>>> import numpy as np
>>> np.set_printoptions(suppress=True, linewidth=160)
>>> A = np.maximum(np.array([[5, 1],
...     [5, 4],
...     [5, 2],
...     [0, 0],
...     [2, 2],
...     [1, 1],
...     [3, 2],
...     [0, 1],
...     [1, 2],
...     [5, 2],
...     [4, 0],
...     [3, 2],
...     [5, 2],
...     [2, 5],
...     [1, 0],
...     [5, 0],
...     [4, 1],
...     [1, 3],
...     [5, 1],
...     [2, 1]]) @ np.array([[0, 3, 0, 0], [1, 0, 0, 0]]) + np.array([2, 2, 0, 3]), 0)
>>> A
array([[ 3, 17,  0,  3],
       [ 6, 17,  0,  3],
       [ 4, 17,  0,  3],
       [ 2,  2,  0,  3],
       [ 4,  8,  0,  3],
       [ 3,  5,  0,  3],
       [ 4, 11,  0,  3],
       [ 3,  2,  0,  3],
       [ 4,  5,  0,  3],
       [ 4, 17,  0,  3],
       [ 2, 14,  0,  3],
       [ 4, 11,  0,  3],
       [ 4, 17,  0,  3],
       [ 7,  8,  0,  3],
       [ 2,  5,  0,  3],
       [ 2, 17,  0,  3],
       [ 3, 14,  0,  3],
       [ 5,  5,  0,  3],
       [ 3, 17,  0,  3],
       [ 3,  8,  0,  3]])
>>> # column 1 dominates
>>> r = np.linalg.matrix_rank(A)
>>> r
np.int64(3)
>>> ns = np.linalg.svd(A)[2][r:].T
>>> ns.shape
(4, 1)
>>> [int(np.linalg.matrix_rank(A[:i])) for i in range(1, len(A) + 1)]
[1, 2, 2, 3, 3, 3, 3, 3, 3, 3, 3, 3, 3, 3, 3, 3, 3, 3, 3, 3]
>>> A @ ns
array([[0.],
       [0.],
       [0.],
       [0.],
       [0.],
       [0.],
       [0.],
       [0.],
       [0.],
       [0.],
       [0.],
       [0.],
       [0.],
       [0.],
       [0.],
       [0.],
       [0.],
       [0.],
       [0.],
       [0.]])
>>> ns @ ns.T
array([[0., 0., 0., 0.],
       [0., 0., 0., 0.],
       [0., 0., 1., 0.],
       [0., 0., 0., 0.]])
>>> [int(np.linalg.matrix_rank(np.delete(A, i, axis=0))) for i in range(20)]
[3, 3, 3, 3, 3, 3, 3, 3, 3, 3, 3, 3, 3, 3, 3, 3, 3, 3, 3, 3]
>>> X = np.arange(20).reshape(5, 4) + -2
>>> X
array([[-2, -1,  0,  1],
       [ 2,  3,  4,  5],
       [ 6,  7,  8,  9],
       [10, 11, 12, 13],
       [14, 15, 16, 17]])
>>> # looks like rank 2
>>> U, s, Vt = np.linalg.svd(X)
>>> V = Vt[:(s > 1e-8).sum()]
>>> rng = np.random.default_rng(2023)
>>> x0 = X[4] + -1 * X[2] + rng.integers(2) * np.eye(4)[1]
>>> x0
array([8., 8., 8., 8.])
>>> np.round(np.linalg.norm(x0 - V.T @ V @ x0), 1)
np.float64(0.0)
>>> th = np.radians(180)
>>> R = np.eye(4)
>>> R[2, 2] = R[0, 0] = np.cos(th)
>>> R[2, 0], R[0, 2] = -np.sin(th), np.sin(th)
>>> R.round(1) + 0
array([[-1.,  0.,  0.,  0.],
       [ 0.,  1.,  0.,  0.],
       [ 0.,  0., -1.,  0.],
       [ 0.,  0.,  0.,  1.]])
>>> M2 = X @ R.T
>>> np.allclose(X @ X.T, M2 @ M2.T)
True
>>> M2.round(1) + 0
array([[  2.,  -1.,   0.,   1.],
       [ -2.,   3.,  -4.,   5.],
       [ -6.,   7.,  -8.,   9.],
       [-10.,  11., -12.,  13.],
       [-14.,  15., -16.,  17.]])
>>> np.abs(M2 - X).max(axis=0)
array([28.,  0., 32.,  0.])
>>> np.round(np.linalg.det(R), 1), np.trace(R)
(np.float64(1.0), np.float64(0.0))
>>> f, r1 = X[1], X[0]
>>> f @ f
np.int64(54)
>>> f @ r1
np.int64(-2)
>>> p = (f @ r1) / (f @ f) * f
>>> np.round((r1 - p) @ f, 1)
np.float64(-0.0)
>>> np.round(np.linalg.norm(f + r1) ** 2 + np.linalg.norm(f - r1) ** 2, 1)
np.float64(120.0)
>>> G = X.T @ X
>>> np.allclose(G, G.T)
True
>>> G
array([[340, 370, 400, 430],
       [370, 405, 440, 475],
       [400, 440, 480, 520],
       [430, 475, 520, 565]])
>>> np.round(np.linalg.eigvalsh(G)[::-1], 1) + 0
array([1781.,    9.,    0.,    0.])
>>> M, _ = np.linalg.qr(np.array([[-1.2, -1.1, 0.1], [-1.1, 2.3, 0.0], [1.8, -0.1, -2.6]]))
>>> M.round(1)
array([[-0.5,  0.6,  0.7],
       [-0.5, -0.8,  0.3],
       [ 0.7, -0.1,  0.7]])
>>> # orthonormal columns
>>> np.round(M @ M, 1)
array([[ 0.5, -0.8,  0.3],
       [ 0.9,  0.4, -0.4],
       [ 0.2,  0.4,  0.9]])
>>> np.round(np.linalg.matrix_power(M, 4), 1)
array([[-0.4, -0.6,  0.7],
       [ 0.7, -0.7, -0.2],
       [ 0.6,  0.4,  0.7]])
>>> np.allclose(M, M.T)
False
>>> round(float(np.abs(np.linalg.eigvals(M)).max()), 1)
1.0
>>> np.round(np.sort(np.abs(np.linalg.eigvals(M))), 1)
array([1., 1., 1.])
>>> np.round(np.trace(M), 1)
np.float64(-0.7)
>>> proj = np.triu(np.array([[2, 2, 0], [0, 2, 2], [1, 0, 0]]), 1) + np.eye(3)
>>> M2 = proj @ M @ np.linalg.inv(proj)
>>> round(float(np.linalg.det(M2)), 1)
1.0
>>> th = np.sort(rng.uniform(-2, 2, 29))
>>> E = np.c_[th, th ** 2, th ** 3] @ np.array([[5, 4, 5, 3], [5, 3, 3, 2], [1, 1, 1, 2]])
>>> E.round(1) + 0
array([[ 0.5, -2.7, -4.3, -7.3],
       [ 0. , -2.5, -3.9, -5.7],
       [ 0. , -2.4, -3.8, -5.6],
       [-0.3, -2.3, -3.6, -4.7],
       [-0.6, -2.2, -3.3, -4. ],
       [-0.7, -2.1, -3.2, -3.7],
       [-1.2, -1.9, -2.7, -2.4],
       [-1.4, -1.7, -2.4, -1.8],
       [-1. , -0.9, -1.1, -0.7],
       [-0.9, -0.8, -1.1, -0.6],
       [-0.9, -0.8, -1. , -0.6],
       [-0.1, -0.1, -0.1, -0.1],
       [ 0.1,  0.1,  0.1,  0.1],
       [ 0.9,  0.7,  0.8,  0.5],
       [ 1.1,  0.8,  1. ,  0.6],
       [ 2.3,  1.7,  2.1,  1.3],
       [ 3.4,  2.5,  3. ,  2. ],
       [ 7.6,  5.5,  6.3,  4.6],
       [11.1,  8.1,  9.1,  7.1],
       [11.9,  8.6,  9.7,  7.6],
       [13. ,  9.5, 10.6,  8.5],
       [16.6, 12.1, 13.3, 11.2],
       [19.7, 14.3, 15.7, 13.7],
       [20.5, 14.9, 16.4, 14.4],
       [23.5, 17.1, 18.7, 16.9],
       [24.5, 17.9, 19.5, 17.8],
       [30.2, 22.1, 23.9, 22.8],
       [31. , 22.7, 24.5, 23.5],
       [31.1, 22.8, 24.6, 23.6]])
>>> # looks like rank 3
>>> np.linalg.lstsq(X[:-1].T, X[-1])[2]
np.int32(2)
>>> np.unique(X.round(6), axis=0).shape
(5, 4)
